$ ipython --no-banner

In [1]: import numpy as np

In [2]: np.set_printoptions(precision=2, suppress=True, linewidth=100)

In [3]: A = np.loadtxt("run17.csv", delimiter=",")

In [4]: A
Out[4]: 
array([[ 0.09,  0.04,  0.24, -0.14],
       [ 0.04,  1.  , -0.01,  0.01],
       [ 0.24, -0.01,  0.94,  0.04],
       [-0.14,  0.01,  0.04,  0.98]])

In [5]: Uu, s, Vh = np.linalg.svd(A, full_matrices=False)

In [6]: np.round(Uu.T @ Uu, 2) + 0
Out[6]: 
array([[1., 0., 0., 0.],
       [0., 1., 0., 0.],
       [0., 0., 1., 0.],
       [0., 0., 0., 1.]])

In [7]: np.round(Vh @ Vh.T, 2) + 0
Out[7]: 
array([[1., 0., 0., 0.],
       [0., 1., 0., 0.],
       [0., 0., 1., 0.],
       [0., 0., 0., 1.]])

In [8]: (s > 1e-8).sum()
Out[8]: np.int64(3)

In [9]: round(np.sqrt((s ** 2).sum()), 2), np.round(np.linalg.norm(A), 2)
Out[9]: (np.float64(1.73), np.float64(1.73))

In [10]: np.allclose(Uu * s @ Vh, A)
Out[10]: True

In [11]: w, evecs = np.linalg.eigh(A)

In [12]: np.round(evecs.T @ evecs, 2) + 0
Out[12]: 
array([[1., 0., 0., 0.],
       [0., 1., 0., 0.],
       [0., 0., 1., 0.],
       [0., 0., 0., 1.]])

In [13]: (w > 1e-8).sum(), (w < -1e-8).sum()
Out[13]: (np.int64(3), np.int64(0))

In [14]: np.linalg.eigvalsh(A + -2 * np.eye(4))
Out[14]: array([-2., -1., -1., -1.])

In [15]: w.round(2) + 0
Out[15]: array([0., 1., 1., 1.])

In [16]: np.allclose(A[:-1].T @ np.linalg.lstsq(A[:-1].T, A[-1])[0], A[-1])
Out[16]: True

In [17]: A @ np.linalg.pinv(A) @ A
Out[17]: 
array([[ 0.09,  0.04,  0.24, -0.14],
       [ 0.04,  1.  , -0.01,  0.01],
       [ 0.24, -0.01,  0.94,  0.04],
       [-0.14,  0.01,  0.04,  0.98]])

In [18]: x0 = np.array([3, 8, 0, 6])

In [19]: np.linalg.eigvalsh(2 * A - np.eye(4))
Out[19]: array([-1.,  1.,  1.,  1.])

In [20]: m1 = np.array([[2, 2, 1], [2, 3, 1], [2, 3, 1], [0, 2, 2]])

In [21]: m1[:, 2] = 2 * m1[:, 0]

In [22]: m1
Out[22]: 
array([[2, 2, 4],
       [2, 3, 4],
       [2, 3, 4],
       [0, 2, 0]])

In [23]: # row 2 repeats row 1

In [24]: round(float(np.linalg.eigvals(A).sum().real), 2)
Out[24]: 3.0

In [25]: round(np.linalg.det(2 * A), 2), round(float(np.linalg.det(A)), 2)
Out[25]: (np.float64(0.0), 0.0)

In [26]: np.poly(A)
Out[26]: array([ 1., -3.,  3., -1.,  0.])

In [27]: round(np.linalg.det(A[::-1]), 2)
Out[27]: np.float64(0.0)

In [28]: X = np.load("out17.npy")

In [29]: X
Out[29]: 
array([[-0.25, -0.05, -0.97],
       [ 0.89, -0.42, -0.2 ],
       [-0.39, -0.91,  0.14]])

In [30]: u, v = X[2], X[1]

In [31]: u @ u
Out[31]: np.float64(1.0)

In [32]: p = (u @ v) / (u @ u) * u

In [33]: v - p
Out[33]: array([ 0.89, -0.42, -0.2 ])

In [34]: np.round(np.linalg.norm(u + v) ** 2 + np.linalg.norm(u - v) ** 2, 2)
Out[34]: np.float64(4.0)

In [35]: np.outer(u, v)
Out[35]: 
array([[-0.35,  0.16,  0.08],
       [-0.8 ,  0.38,  0.19],
       [ 0.13, -0.06, -0.03]])

In [36]: p.round(2) + 0
Out[36]: array([0., 0., 0.])

In [37]: F = np.load("m.npy")

In [38]: F
Out[38]: 
array([[ 2.09,  0.86,  2.96],
       [ 2.15,  1.16,  3.13],
       [ 1.89,  0.97,  2.97],
       [ 2.14,  0.81,  2.83],
       [ 2.03,  0.98,  2.99],
       [ 2.09,  1.08,  3.01],
       [ 1.79,  0.99,  3.22],
       [ 2.26,  1.03,  2.92],
       [ 1.88,  0.96,  3.09],
       [ 1.96,  1.09,  3.12],
       [ 2.02,  1.03,  2.9 ],
       [ 2.  ,  1.02,  2.89],
       [ 2.03,  0.88,  2.91],
       [-1.  ,  0.98, -2.03],
       [-0.88,  1.04, -2.05],
       [-1.07,  1.03, -2.14],
       [-0.92,  0.73, -2.06],
       [-1.19,  1.16, -1.88],
       [-1.09,  1.1 , -1.84],
       [-0.95,  0.97, -2.17],
       [-0.87,  1.01, -1.88],
       [-1.07,  1.06, -2.05],
       [-1.12,  0.96, -1.95],
       [-0.87,  0.97, -1.92],
       [-0.86,  1.04, -2.16],
       [-0.94,  1.07, -2.  ]])

In [39]: rng = np.random.default_rng(803)

In [40]: A2 = F + rng.integers(-2, 3, (26, 2)) @ rng.integers(-2, 3, (2, 3))

In [41]: A2
Out[41]: 
array([[  2.09,   4.86,   6.96],
       [  2.15,   5.16,   7.13],
       [  0.89,  -3.03,  -3.03],
       [  3.14,  -1.19,   2.83],
       [  3.03,  -1.02,   2.99],
       [  1.09,   1.08,   1.01],
       [  1.79,  -1.01,   1.22],
       [  2.26,   3.03,   4.92],
       [  1.88,  -1.04,   1.09],
       [  1.96,  -0.91,   1.12],
       [  4.02,   1.03,   6.9 ],
       [  0.  ,   3.02,   0.89],
       [  4.03,   0.88,   6.91],
       [  0.  ,  -1.02,  -2.03],
       [ -1.88,   3.04,  -2.05],
       [ -3.07,   1.03,  -6.14],
       [ -1.92,   0.73,  -4.06],
       [ -2.19,   1.16,  -3.88],
       [ -1.09,   1.1 ,  -1.84],
       [  0.05,  -3.03,  -4.17],
       [ -2.87,  -2.99,  -9.88],
       [ -0.07,   5.06,   3.95],
       [ -2.12,   4.96,   0.05],
       [ -2.87,   0.97,  -5.92],
       [  1.14,  -2.96,  -2.16],
       [ -2.94,  -2.93, -10.  ]])

In [42]: np.linalg.matrix_rank(A2 - F, tol=1e-8)
Out[42]: np.int64(2)

In [43]: np.abs(A2 - F).sum(axis=1)
Out[43]: 
array([ 8.,  8., 11.,  3.,  3.,  3.,  4.,  4.,  4.,  4.,  6.,  6.,  6.,  3.,  3.,  6.,  3.,  3.,
        0.,  7., 14., 11.,  7.,  6.,  6., 14.])

In [44]: A2 - F
Out[44]: 
array([[ 0.,  4.,  4.],
       [ 0.,  4.,  4.],
       [-1., -4., -6.],
       [ 1., -2.,  0.],
       [ 1., -2.,  0.],
       [-1.,  0., -2.],
       [ 0., -2., -2.],
       [ 0.,  2.,  2.],
       [ 0., -2., -2.],
       [ 0., -2., -2.],
       [ 2.,  0.,  4.],
       [-2.,  2., -2.],
       [ 2.,  0.,  4.],
       [ 1., -2.,  0.],
       [-1.,  2.,  0.],
       [-2.,  0., -4.],
       [-1.,  0., -2.],
       [-1.,  0., -2.],
       [ 0.,  0.,  0.],
       [ 1., -4., -2.],
       [-2., -4., -8.],
       [ 1.,  4.,  6.],
       [-1.,  4.,  2.],
       [-2.,  0., -4.],
       [ 2., -4.,  0.],
       [-2., -4., -8.]])

In [45]: np.round(np.linalg.norm(A2[10] - A2[11]), 2)
Out[45]: np.float64(7.5)

In [46]: np.linalg.norm(A2, axis=1).argmax()
Out[46]: np.int64(25)

In [47]: W0 = np.diag(5 * np.array([2, 3, -1, 2])) + np.array([[1, 1, 2, 0], [3, -2, 2, 1], [2, 1, 0, 3], [-3, 1, 2, 1]])

In [48]: W0
Out[48]: 
array([[11,  1,  2,  0],
       [ 3, 13,  2,  1],
       [ 2,  1, -5,  3],
       [-3,  1,  2, 11]])

In [49]: np.round(np.linalg.norm(W0, 1), 2), round(np.linalg.norm(W0, np.inf), 2)
Out[49]: (np.float64(19.0), np.float64(19.0))

In [50]: np.round(np.linalg.norm(W0) ** 2 / np.linalg.norm(W0, 2) ** 2, 2)
Out[50]: np.float64(2.26)

In [51]: round(float(np.linalg.norm(W0, 2)), 2)
Out[51]: 14.63

In [52]: w, evecs = np.linalg.eig(W0)

In [53]: np.round(W0 @ evecs[:, 0] - w[0] * evecs[:, 0], 2) + 0
Out[53]: array([0., 0., 0., 0.])

In [54]: np.sort(np.linalg.eigvals(W0.T))
Out[54]: array([-5.72,  9.85, 11.57, 14.3 ])

In [55]: data = np.loadtxt("data.csv", delimiter=",")

In [56]: data
Out[56]: 
array([[ -6.64,  -1.46,   4.54],
       [ 20.71,   4.82,   1.68],
       [ -7.93,  -1.55,   9.16],
       [ 10.95,   2.01,  -0.82],
       [-18.74,  -4.34,   9.83],
       [-29.94,  -6.95,   6.33],
       [  1.53,   0.12,  -0.03],
       [ -0.12,  -1.06,  -1.1 ],
       [ 22.49,   3.75,  -6.28],
       [ 17.92,   3.09,   1.97],
       [  7.08,   1.61,   2.17],
       [-19.2 ,  -2.29,   3.91],
       [-19.38,  -3.85,   3.73],
       [-11.11,  -1.42,   0.67],
       [ 12.49,   1.46,   3.08],
       [ 16.98,   3.24,  -1.68],
       [-11.09,  -2.4 ,   0.44],
       [ -6.25,  -0.58,   4.25],
       [ 18.02,   3.48,  -7.36],
       [ 19.46,   2.36,  -1.6 ],
       [-43.67,  -8.13,   8.76],
       [ 18.89,   3.8 ,  -2.62],
       [ -1.86,   0.16,   4.41],
       [  0.76,   0.98,   4.16],
       [ 14.26,   3.2 ,  -0.08]])

In [57]: def softmax(z):
    ...:     e = np.exp(z - z.max(axis=-1, keepdims=True))
    ...:     return e / e.sum(axis=-1, keepdims=True)
    ...: 

In [58]: softmax(data).sum(axis=1)
Out[58]: 
array([1., 1., 1., 1., 1., 1., 1., 1., 1., 1., 1., 1., 1., 1., 1., 1., 1., 1., 1., 1., 1., 1., 1.,
       1., 1.])

In [59]: np.round(softmax(10 * data[1]), 2) + 0
Out[59]: array([1., 0., 0.])

In [60]: np.round(softmax(data[1] + -2), 2) + 0
Out[60]: array([1., 0., 0.])

In [61]: np.round(softmax(data[1]), 2) + 0
Out[61]: array([1., 0., 0.])

In [62]: scores = data @ data.T / np.sqrt(3)

In [63]: softmax(scores).round(6).argmax(axis=1)
Out[63]: 
array([20,  8, 20,  8, 20, 20,  8, 20,  8,  8,  1, 20, 20, 20,  1,  8, 20, 20,  8,  8, 20,  8, 20,
        2,  8])

In [64]: softmax(scores)[1] @ data
Out[64]: array([22.49,  3.75, -6.28])

In [65]: Z = data[[17, 2]].astype(float)

In [66]: for _ in range(6):
    ...:     z = np.linalg.norm(data[:, None] - Z, axis=-1).argmin(axis=1)
    ...:     Z = np.array([data[z == j].mean(axis=0) for j in range(2)])
    ...: 

In [67]: z
Out[67]: array([1, 0, 1, 0, 1, 1, 0, 0, 0, 0, 0, 1, 1, 1, 0, 0, 1, 1, 0, 0, 1, 0, 0, 0, 0])

In [68]: Z[1] - Z[0]
Out[68]: array([-29.37,  -5.5 ,   5.44])

In [69]: np.bincount(z)
Out[69]: array([15, 10])

In [70]: x0 = np.array([2, 0, -1])

In [71]: target = data @ x0

In [72]: np.round(np.linalg.solve(data.T @ data, data.T @ target), 2) + 0
Out[72]: array([ 2.,  0., -1.])

In [73]: target = target + 0.05 * rng.normal(size=25)

In [74]: target
Out[74]: 
array([-17.75,  39.68, -25.06,  22.79, -47.33, -66.21,   3.13,   0.89,  51.23,  33.88,  11.95,
       -42.32, -42.52, -22.93,  22.03,  35.64, -22.66, -16.73,  43.37,  40.48, -96.04,  40.43,
        -8.14,  -2.68,  28.65])

In [75]: beta, *_ = np.linalg.lstsq(data, target)

In [76]: np.round(data.T @ (target - data @ beta), 2) + 0
Out[76]: array([0., 0., 0.])

In [77]: [round(float(np.linalg.norm(np.linalg.solve(data.T @ data + lam * np.eye(3), data.T @ target))), 2) for lam in (0, 1, 10, 100)]
Out[77]: [2.24, 2.23, 2.21, 2.14]

In [78]: round(np.linalg.norm(target - data @ beta), 2)
Out[78]: np.float64(0.22)

In [79]: beta
Out[79]: array([ 2.  , -0.01, -1.  ])

In [80]: beta.round()
Out[80]: array([ 2., -0., -1.])
